$ python -q
>>> import numpy as np
>>> np.set_printoptions(suppress=True, linewidth=120)
>>> rd = lambda a: np.round(a, 3) + 0
>>> F = np.load("block8.npy")
>>> print(rd(F))
[[ 0.333 -0.667 -0.667]
 [-0.667  0.333 -0.667]
 [-0.667 -0.667  0.333]]
>>> proj = np.triu(np.array([[3, 2, 1], [-3, -2, 0], [-3, -2, 2]]), 1) + np.eye(3)
>>> Y = proj @ F @ np.linalg.inv(proj)
>>> print(rd(np.linalg.det(Y)))
-1.0
>>> print(np.linalg.matrix_rank(Y))
3
>>> print(rd(Y))
[[-1.667  2.667  0.   ]
 [-0.667  1.667  0.   ]
 [-0.667  0.667  1.   ]]
>>> print(rd(np.poly(Y)))
[ 1. -1. -1.  1.]
>>> print(rd(np.linalg.det(Y)))
-1.0
>>> print(np.allclose(Y, Y.T))
False
>>> print(rd(np.abs(np.linalg.eigvals(Y)).max()))
1.0
>>> print(rd((Y - Y.T) / 2))
[[ 0.     1.667  0.333]
 [-1.667  0.    -0.333]
 [-0.333  0.333  0.   ]]
>>> print(rd(Y @ Y))
[[1. 0. 0.]
 [0. 1. 0.]
 [0. 0. 1.]]
>>> print(rd(np.sort(np.abs(np.linalg.eigvals(Y)))))
[1. 1. 1.]
>>> print(np.trace(Y))
1.0
>>> np.linalg.determinant(Y)
Traceback (most recent call last):
  File "<python-input-18>", line 1, in <module>
    np.linalg.determinant(Y)
    ^^^^^^^^^^^^^^^^^^^^^
AttributeError: module 'numpy.linalg' has no attribute 'determinant'
>>> q = F.astype(float).copy()
>>> for j in range(3):
...     q[:, j] -= q[:, :j] @ (q[:, :j].T @ q[:, j])
...     q[:, j] /= np.linalg.norm(q[:, j])
... 
>>> print(rd(q.T @ q))
[[1. 0. 0.]
 [0. 1. 0.]
 [0. 0. 1.]]
>>> print(rd(q.T @ F))
[[1. 0. 0.]
 [0. 1. 0.]
 [0. 0. 1.]]
>>> print(rd(q))
[[ 0.333 -0.667 -0.667]
 [-0.667  0.333 -0.667]
 [-0.667 -0.667  0.333]]
